In [1]: import numpy as np

In [2]: import numpy.linalg as la

In [3]: np.set_printoptions(precision=2, suppress=True, linewidth=100)

In [4]: m1 = np.loadtxt("out6.csv", delimiter=",")

In [5]: print(m1)
[[ 1.05  2.   -1.    0.    1.   -1.  ]
 [ 1.   -0.95 -2.    0.    0.    1.  ]
 [ 2.    1.   -1.95  2.   -1.   -1.  ]
 [-1.   -1.   -2.    2.05  2.   -1.  ]
 [ 2.   -2.    1.   -2.    1.05 -2.  ]
 [ 1.    2.   -1.    0.    1.   -0.95]]

In [6]: vec = np.array([-1, 1, -2, 2, 3, 1])

In [7]: print((m1 * vec).sum(axis=1))
[ 4.95  3.05  2.9  13.1  -8.85  5.05]

In [8]: print(m1 @ np.eye(6)[4])
[ 1.    0.   -1.    2.    1.05  1.  ]

In [9]: print(la.norm(m1 @ vec) <= la.norm(m1, 2) * la.norm(vec) + 1e-9)
True

In [10]: print(np.einsum("ij,j->i", m1, vec))
[ 4.95  3.05  2.9  13.1  -8.85  5.05]

In [11]: print(np.sign((m1 @ vec).round(6)))
[ 1.  1.  1.  1. -1.  1.]

In [12]: A = np.array([[-0.1, 0.2, -0.1, -0.8, 0.0, 0.1],
    ...:     [-2.6, 0.7, 0.8, 0.9, 0.4, 1.0],
    ...:     [1.0, 0.1, -0.8, -0.3, 1.9, -0.6],
    ...:     [-0.8, -1.1, 0.6, -0.6, 0.0, -0.3],
    ...:     [-1.3, -0.2, 1.3, -0.1, 0.0, 0.0],
    ...:     [-1.6, -0.9, -1.5, 0.2, -0.2, 0.9],
    ...:     [0.4, -2.5, 1.3, 0.6, 0.2, -1.9]])

In [13]: rng = np.random.default_rng(33)

In [14]: A[4] = A[3] + 0.05 * rng.normal(size=6)

In [15]: print(A)
[[-0.1   0.2  -0.1  -0.8   0.    0.1 ]
 [-2.6   0.7   0.8   0.9   0.4   1.  ]
 [ 1.    0.1  -0.8  -0.3   1.9  -0.6 ]
 [-0.8  -1.1   0.6  -0.6   0.   -0.3 ]
 [-0.78 -1.13  0.63 -0.6  -0.08 -0.25]
 [-1.6  -0.9  -1.5   0.2  -0.2   0.9 ]
 [ 0.4  -2.5   1.3   0.6   0.2  -1.9 ]]

In [16]: W1 = np.array([[2, 0, 0],
    ...:     [0, 3, -2],
    ...:     [-2, -2, -3],
    ...:     [-1, 3, -2],
    ...:     [3, 1, 3],
    ...:     [-2, 1, -2]])

In [17]: b = np.array([5, -4, 6])

In [18]: H = np.maximum(A @ W1 + b, 0)

In [19]: print((H > 0).astype(int))
[[1 0 1]
 [0 1 0]
 [1 0 1]
 [1 0 1]
 [1 0 1]
 [1 0 1]
 [1 0 1]]

In [20]: print((H > 0).mean(axis=0))
[0.86 0.14 0.86]

In [21]: C = np.array([[2, 2], [1, 2], [-1, -3]])

In [22]: print(W1 @ C)
[[ 4  4]
 [ 5 12]
 [-3  1]
 [ 3 10]
 [ 4 -1]
 [-1  4]]

In [23]: print((H @ C).round(6).argmax(axis=1))
[0 1 0 0 0 0 0]
